$ ipython --no-banner

In [1]: import numpy as np

In [2]: from numpy import linalg as LA

In [3]: np.set_printoptions(precision=2, suppress=True, linewidth=120)

In [4]: X = np.load("w.npy")

In [5]: X
Out[5]: 
array([[  5.56,   1.64,   0.21,  -5.2 ,   2.33,   6.29,  -1.88, -10.6 ,   0.6 ],
       [  5.88,   2.44,  -0.98,  -6.08,   3.26,   5.93,  -0.33, -10.27,  -0.73],
       [  5.08,   2.01,  -1.04,  -5.51,   2.71,   6.38,  -0.13,  -7.58,   0.34],
       [  7.29,   4.05,  -0.44,  -6.81,   2.44,   5.67,  -0.01, -11.36,   0.77],
       [  7.5 ,   3.47,   1.06,  -3.76,   3.43,   6.4 ,  -2.19,  -9.08,   0.88],
       [  4.44,   2.25,   0.51,  -5.98,   4.15,   7.18,  -0.31,  -8.24,   0.54],
       [  5.77,   2.86,   1.08,  -4.79,   2.7 ,   5.61,  -1.12,  -8.47,  -0.96],
       [  4.86,   4.22,  -0.03,  -5.61,   3.03,   4.77,   0.23,  -9.  ,  -1.07],
       [  6.93,   2.17,   2.06,  -5.84,   3.08,   5.56,   0.73, -10.41,  -0.06],
       [  7.47,   4.72,   1.16,  -5.46,   1.87,   4.89,   0.1 , -10.33,  -0.5 ],
       [  5.73,   2.26,  -0.9 ,  -5.5 ,   3.73,   8.28,  -0.94,  -9.68,  -0.34],
       [  5.25,   1.79,  -1.26,  -4.75,   4.73,   4.27,   0.05,  -8.35,  -1.16],
       [  4.25,   4.75,  -0.18,  -8.24,   2.47,   6.15,   1.04,  -9.4 ,   1.  ],
       [  6.35,   2.47,   0.55,  -5.66,   2.56,   5.97,   0.21,  -9.8 ,  -1.1 ],
       [  6.65,   2.19,   0.62,  -6.46,   1.22,   7.19,  -0.19,  -9.06,   0.34],
       [  5.15,   3.03,   0.46,  -6.81,   3.47,   7.61,  -1.31,  -9.6 ,   2.61],
       [  7.55,   1.28,   0.88,  -5.39,   3.52,   6.42,  -0.58,  -8.19,   0.65],
       [  7.09,   3.72,  -1.36,  -6.06,   1.53,   5.54,  -0.74,  -8.55,  -1.82]])

In [6]: cen = (X - X.mean(axis=0)) / X.std(axis=0)

In [7]: np.argwhere(np.abs(cen) > 2)
Out[7]: 
array([[ 3,  7],
       [ 4,  3],
       [ 4,  6],
       [ 8,  2],
       [10,  5],
       [11,  4],
       [12,  3],
       [15,  8]])

In [8]: cen.std(axis=0)
Out[8]: array([1., 1., 1., 1., 1., 1., 1., 1., 1.])

In [9]: beta = LA.lstsq(np.delete(cen, 4, axis=1), cen[:, 4])[0]

In [10]: np.abs(beta).argmax()
Out[10]: np.int64(3)

In [11]: round(float(1 - np.var(cen[:, 4] - np.delete(cen, 4, axis=1) @ beta)), 2)
Out[11]: 0.54

In [12]: beta
Out[12]: array([-0.42, -0.14, -0.29,  1.  ,  0.08,  0.57, -0.11,  0.56])

In [13]: def softmax(z):
    ...:     e = np.exp(z - z.max(axis=-1, keepdims=True))
    ...:     return e / e.sum(axis=-1, keepdims=True)
    ...: 

In [14]: np.round(softmax(10 * X[3]), 2) + 0
Out[14]: array([1., 0., 0., 0., 0., 0., 0., 0., 0.])

In [15]: np.round(softmax(X[3] + 4), 2) + 0
Out[15]: array([0.8 , 0.03, 0.  , 0.  , 0.01, 0.16, 0.  , 0.  , 0.  ])

In [16]: S = X @ X.T / np.sqrt(9)

In [17]: softmax(S).round(6).argmax(axis=1)
Out[17]: array([3, 3, 3, 3, 3, 3, 3, 3, 3, 3, 3, 3, 3, 3, 3, 3, 3, 3])

In [18]: print(softmax(S)[3] @ X)
[  7.29   4.05  -0.44  -6.81   2.44   5.67  -0.01 -11.36   0.77]

In [19]: cen = X - X.mean(axis=0)

In [20]: evecs = LA.svd(cen)[2][:1]

In [21]: B = cen - cen @ evecs.T @ evecs

In [22]: np.round(LA.norm(B) / LA.norm(cen), 2)
Out[22]: np.float64(0.87)

In [23]: B.std(axis=0)
Out[23]: array([0.97, 0.73, 0.94, 0.91, 0.69, 0.75, 0.72, 0.86, 0.93])

In [24]: np.round(np.diag(evecs.T @ evecs), 2) + 0
Out[24]: array([0.09, 0.27, 0.  , 0.02, 0.13, 0.2 , 0.07, 0.11, 0.1 ])

In [25]: (cen @ evecs.T).std(axis=0)
Out[25]: array([1.43])

In [26]: M = np.loadtxt("data.csv", delimiter=",")

In [27]: M
Out[27]: 
array([[   6.,  -39.,  -41.,   37.,   -5.,   -7.,  -25.,  -26.,   22.,   -3.,   18.],
       [ -29., -120.,  -21.,   80.,    5.,   29.,  -18.,  -48.,   51.,    5.,   45.],
       [ -56., -141.,   19.,   87.,    3.,   61.,   -7.,  -62.,   40.,   -7.,   48.],
       [ -21.,  -72.,  -18.,   69.,  -29.,   31.,  -42.,  -82.,   -4.,  -49.,   26.],
       [ -36.,  -84.,   16.,   52.,    0.,   40.,   -4.,  -40.,   20.,   -8.,   28.],
       [ -74., -129.,   72.,   56.,   23.,   77.,   33.,  -24.,   39.,   17.,   39.],
       [ -38., -111.,   -6.,   86.,  -19.,   47.,  -33.,  -84.,   15.,  -37.,   39.]])

In [28]: np.round(M @ LA.pinv(M) @ M, 2) + 0
Out[28]: 
array([[   6.,  -39.,  -41.,   37.,   -5.,   -7.,  -25.,  -26.,   22.,   -3.,   18.],
       [ -29., -120.,  -21.,   80.,    5.,   29.,  -18.,  -48.,   51.,    5.,   45.],
       [ -56., -141.,   19.,   87.,    3.,   61.,   -7.,  -62.,   40.,   -7.,   48.],
       [ -21.,  -72.,  -18.,   69.,  -29.,   31.,  -42.,  -82.,   -4.,  -49.,   26.],
       [ -36.,  -84.,   16.,   52.,    0.,   40.,   -4.,  -40.,   20.,   -8.,   28.],
       [ -74., -129.,   72.,   56.,   23.,   77.,   33.,  -24.,   39.,   17.,   39.],
       [ -38., -111.,   -6.,   86.,  -19.,   47.,  -33.,  -84.,   15.,  -37.,   39.]])

In [29]: LA.lstsq(M[:-1].T, M[-1])[2]
Out[29]: np.int32(3)

In [30]: np.unique(M.round(6), axis=0).shape
Out[30]: (7, 11)

In [31]: print(round(np.trace(LA.pinv(M) @ M), 2))
3.0

In [32]: B = np.array([[1, -1], [-1, -1]])

In [33]: Z = np.array([[2, 2, 0, 2, 1, 1, 3, 0, 3],
    ...:     [2, 2, 3, 3, 1, 1, 0, 3, 3],
    ...:     [1, 3, 1, 0, 2, 2, 1, 1, 0],
    ...:     [0, 1, 3, 0, 1, 0, 2, 1, 2],
    ...:     [3, 1, 2, 3, 3, 1, 2, 2, 2],
    ...:     [3, 3, 1, 0, 3, 0, 2, 2, 0],
    ...:     [2, 2, 1, 2, 2, 1, 2, 1, 2],
    ...:     [3, 1, 3, 1, 1, 1, 2, 2, 1],
    ...:     [0, 3, 0, 1, 1, 2, 3, 3, 3]])

In [34]: arr = np.block([[B, np.zeros((2, 9))], [np.zeros((9, 2)), Z]])

In [35]: arr
Out[35]: 
array([[ 1., -1.,  0.,  0.,  0.,  0.,  0.,  0.,  0.,  0.,  0.],
       [-1., -1.,  0.,  0.,  0.,  0.,  0.,  0.,  0.,  0.,  0.],
       [ 0.,  0.,  2.,  2.,  0.,  2.,  1.,  1.,  3.,  0.,  3.],
       [ 0.,  0.,  2.,  2.,  3.,  3.,  1.,  1.,  0.,  3.,  3.],
       [ 0.,  0.,  1.,  3.,  1.,  0.,  2.,  2.,  1.,  1.,  0.],
       [ 0.,  0.,  0.,  1.,  3.,  0.,  1.,  0.,  2.,  1.,  2.],
       [ 0.,  0.,  3.,  1.,  2.,  3.,  3.,  1.,  2.,  2.,  2.],
       [ 0.,  0.,  3.,  3.,  1.,  0.,  3.,  0.,  2.,  2.,  0.],
       [ 0.,  0.,  2.,  2.,  1.,  2.,  2.,  1.,  2.,  1.,  2.],
       [ 0.,  0.,  3.,  1.,  3.,  1.,  1.,  1.,  2.,  2.,  1.],
       [ 0.,  0.,  0.,  3.,  0.,  1.,  1.,  2.,  3.,  3.,  3.]])

In [36]: B = LA.invert(arr)
AttributeError: module 'numpy.linalg' has no attribute 'invert'


In [37]: B = LA.inv(arr)

In [38]: print(np.round(arr @ B, 2) + 0)
[[1. 0. 0. 0. 0. 0. 0. 0. 0. 0. 0.]
 [0. 1. 0. 0. 0. 0. 0. 0. 0. 0. 0.]
 [0. 0. 1. 0. 0. 0. 0. 0. 0. 0. 0.]
 [0. 0. 0. 1. 0. 0. 0. 0. 0. 0. 0.]
 [0. 0. 0. 0. 1. 0. 0. 0. 0. 0. 0.]
 [0. 0. 0. 0. 0. 1. 0. 0. 0. 0. 0.]
 [0. 0. 0. 0. 0. 0. 1. 0. 0. 0. 0.]
 [0. 0. 0. 0. 0. 0. 0. 1. 0. 0. 0.]
 [0. 0. 0. 0. 0. 0. 0. 0. 1. 0. 0.]
 [0. 0. 0. 0. 0. 0. 0. 0. 0. 1. 0.]
 [0. 0. 0. 0. 0. 0. 0. 0. 0. 0. 1.]]

In [39]: print(np.allclose(B, arr.T))
False

In [40]: print(LA.det(arr) * B)
[[  1242.  -1242.      0.      0.      0.      0.      0.      0.      0.      0.      0.]
 [ -1242.  -1242.     -0.     -0.     -0.     -0.     -0.     -0.     -0.     -0.     -0.]
 [     0.      0.   3250.    812.   1214.    -68.   2162.    838.  -7246.   -454.   -476.]
 [     0.      0.  -2436.   -228.  -1020.   -348.  -3036.   -168.   6972.    672.     48.]
 [     0.      0.  -1458.   -216.   -378.    324.  -1242.   -486.   3402.    702.   -216.]
 [    -0.     -0.  -5814.  -1260.  -2826.  -1008.  -4554.  -1386.  14670.   1818.    396.]
 [    -0.     -0.   2192.    352.   1444.    668.   2944.    608.  -6188.  -1604.   -292.]
 [    -0.     -0.   2456.    340.   2044.     -4.   2392.   -316.  -6344.   -392.    -28.]
 [    -0.     -0.  -3174.  -1380.  -1794.   -276.  -2622.   -690.   8142.   1518.    552.]
 [    -0.     -0.   -606.     84.   -474.   -264.    138.    258.   -150.    210.    636.]
 [    -0.     -0.   5786.   1600.   2386.   1004.   4462.   1070. -13562.  -2210.   -424.]]

In [41]: np.round(LA.slogdet(arr)[0], 2)
Out[41]: np.float64(1.0)

In [42]: np.round(LA.det(arr) * LA.det(B), 2)
Out[42]: np.float64(1.0)

In [43]: np.round(LA.cond(arr), 2)
Out[43]: np.float64(181.57)
